In [1]: import numpy as np

In [2]: np.set_printoptions(precision=1, suppress=True, linewidth=100, legacy="1.25")

In [3]: feats = np.load("layer6.npy")

In [4]: feats
Out[4]: 
array([[ 0,  1,  1,  0,  2,  2,  0,  0],
       [ 1,  1,  1, -3,  0,  2,  1,  2],
       [ 0,  0,  2, -6,  2,  0,  2,  1],
       [ 0,  1,  2,  0,  0,  0,  0,  1],
       [ 0,  0,  2, -6,  2,  0,  2,  1],
       [ 2,  1,  0, -6,  0,  2,  2,  2],
       [ 2,  0,  1, -6,  0,  1,  2,  1],
       [ 1,  0,  0,  0,  1,  2,  0,  0],
       [ 0,  1,  1,  0,  0,  2,  0,  1],
       [ 0,  2,  0, -6,  1,  2,  2,  0],
       [ 2,  0,  1, -6,  0,  2,  2,  1]])

In [5]: rank = np.linalg.matrix_rank(feats)

In [6]: rank
Out[6]: 7

In [7]: N = np.linalg.svd(feats)[2][rank:].T

In [8]: [int(np.linalg.matrix_rank(feats[:, :j + 1])) for j in range(8)]
Out[8]: [1, 2, 3, 4, 5, 6, 6, 7]

In [9]: np.round(feats @ N, 1) + 0
Out[9]: 
array([[0.],
       [0.],
       [0.],
       [0.],
       [0.],
       [0.],
       [0.],
       [0.],
       [0.],
       [0.],
       [0.]])

In [10]: [int(np.linalg.matrix_rank(np.delete(feats, i, axis=0))) for i in range(11)]
Out[10]: [7, 7, 7, 7, 7, 7, 7, 7, 7, 7, 7]

In [11]: np.round(N[:, 0] / N[np.abs(N[:, 0]).round(6).argmax(), 0], 1) + 0
Out[11]: array([0. , 0. , 0. , 0.3, 0. , 0. , 1. , 0. ])

In [12]: round(np.trace(np.linalg.pinv(feats) @ feats), 1)
Out[12]: 7.0

In [13]: np.round(feats @ np.linalg.pinv(feats) @ feats, 1) + 0
Out[13]: 
array([[ 0.,  1.,  1.,  0.,  2.,  2.,  0.,  0.],
       [ 1.,  1.,  1., -3.,  0.,  2.,  1.,  2.],
       [ 0.,  0.,  2., -6.,  2.,  0.,  2.,  1.],
       [ 0.,  1.,  2.,  0.,  0.,  0.,  0.,  1.],
       [ 0.,  0.,  2., -6.,  2.,  0.,  2.,  1.],
       [ 2.,  1.,  0., -6.,  0.,  2.,  2.,  2.],
       [ 2.,  0.,  1., -6.,  0.,  1.,  2.,  1.],
       [ 1.,  0.,  0.,  0.,  1.,  2.,  0.,  0.],
       [ 0.,  1.,  1.,  0.,  0.,  2.,  0.,  1.],
       [ 0.,  2.,  0., -6.,  1.,  2.,  2.,  0.],
       [ 2.,  0.,  1., -6.,  0.,  2.,  2.,  1.]])

In [14]: try:
    ...:     np.linalg.inv(feats)
    ...: except np.linalg.LinAlgError as e:
    ...:     print("failed:", e)
    ...: 
failed: Last 2 dimensions of the array must be square

In [15]: np.allclose(feats[:-1].T @ np.linalg.lstsq(feats[:-1].T, feats[-1])[0], feats[-1])
Out[15]: True

In [16]: B = feats / np.linalg.norm(feats, axis=1, keepdims=True)

In [17]: cov = B @ B.T

In [18]: cov[0]
Out[18]: array([1. , 0.4, 0.3, 0.4, 0.3, 0.2, 0.1, 0.8, 0.7, 0.4, 0.2])

In [19]: (np.abs(cov) > 0.9).astype(int)
Out[19]: 
array([[1, 0, 0, 0, 0, 0, 0, 0, 0, 0, 0],
       [0, 1, 0, 0, 0, 1, 0, 0, 0, 0, 0],
       [0, 0, 1, 0, 1, 0, 0, 0, 0, 0, 0],
       [0, 0, 0, 1, 0, 0, 0, 0, 0, 0, 0],
       [0, 0, 1, 0, 1, 0, 0, 0, 0, 0, 0],
       [0, 1, 0, 0, 0, 1, 1, 0, 0, 1, 1],
       [0, 0, 0, 0, 0, 1, 1, 0, 0, 0, 1],
       [0, 0, 0, 0, 0, 0, 0, 1, 0, 0, 0],
       [0, 0, 0, 0, 0, 0, 0, 0, 1, 0, 0],
       [0, 0, 0, 0, 0, 1, 0, 0, 0, 1, 0],
       [0, 0, 0, 0, 0, 1, 1, 0, 0, 0, 1]])

In [20]: (cov - 2 * np.eye(11)).round(6).argmax(axis=1)
Out[20]: array([ 7,  5,  4,  8,  2, 10, 10,  0,  0,  5,  6])

In [21]: round(np.degrees(np.arccos(np.clip(cov[0, 1], -1, 1))), 1)
Out[21]: 65.5

In [22]: m1 = np.loadtxt("dump.csv", delimiter=",")

In [23]: m1
Out[23]: 
array([[ 51., -26.,   5.,  35.,  -6.,  31.,   1., -20.,  32.,  48.,  32.,  -8.,   0.,  17.],
       [-26.,  18., -11., -19.,   7., -22.,  -6.,  11., -20., -23., -11.,   1., -10.,  -2.],
       [  5., -11.,  33.,   2.,  12.,  13., -10., -23.,  14., -10.,   2.,  -9.,  35.,   0.],
       [ 35., -19.,   2.,  29., -11.,  29.,  14., -14.,  32.,  31.,  29.,  -4.,  -7.,   2.],
       [ -6.,   7.,  12., -11.,  27., -13., -31., -17.,  -7., -16.,   5., -16.,  14.,  18.],
       [ 31., -22.,  13.,  29., -13.,  36.,  21., -18.,  39.,  22.,  27.,  -3.,   3.,  -8.],
       [  1.,  -6., -10.,  14., -31.,  21.,  45.,  13.,  20.,   5.,   5.,  15., -20., -31.],
       [-20.,  11., -23., -14., -17., -18.,  13.,  34., -28.,  -1., -31.,  20., -15., -11.],
       [ 32., -20.,  14.,  32.,  -7.,  39.,  20., -28.,  49.,  16.,  43., -11.,  -3.,  -7.],
       [ 48., -23., -10.,  31., -16.,  22.,   5.,  -1.,  16.,  58.,  16.,   3.,  -9.,  17.],
       [ 32., -11.,   2.,  29.,   5.,  27.,   5., -31.,  43.,  16.,  55., -20., -18.,   8.],
       [ -8.,   1.,  -9.,  -4., -16.,  -3.,  15.,  20., -11.,   3., -20.,  15.,  -4., -12.],
       [  0., -10.,  35.,  -7.,  14.,   3., -20., -15.,  -3.,  -9., -18.,  -4.,  47.,   5.],
       [ 17.,  -2.,   0.,   2.,  18.,  -8., -31., -11.,  -7.,  17.,   8., -12.,   5.,  30.]])

In [24]: # symmetric

In [25]: round(float(np.linalg.norm(m1, "nuc")), 1)
Out[25]: 527.0

In [26]: round(np.linalg.norm(m1[5], 1), 1), np.round(np.linalg.norm(m1[5], np.inf), 1)
Out[26]: (285.0, 39.0)
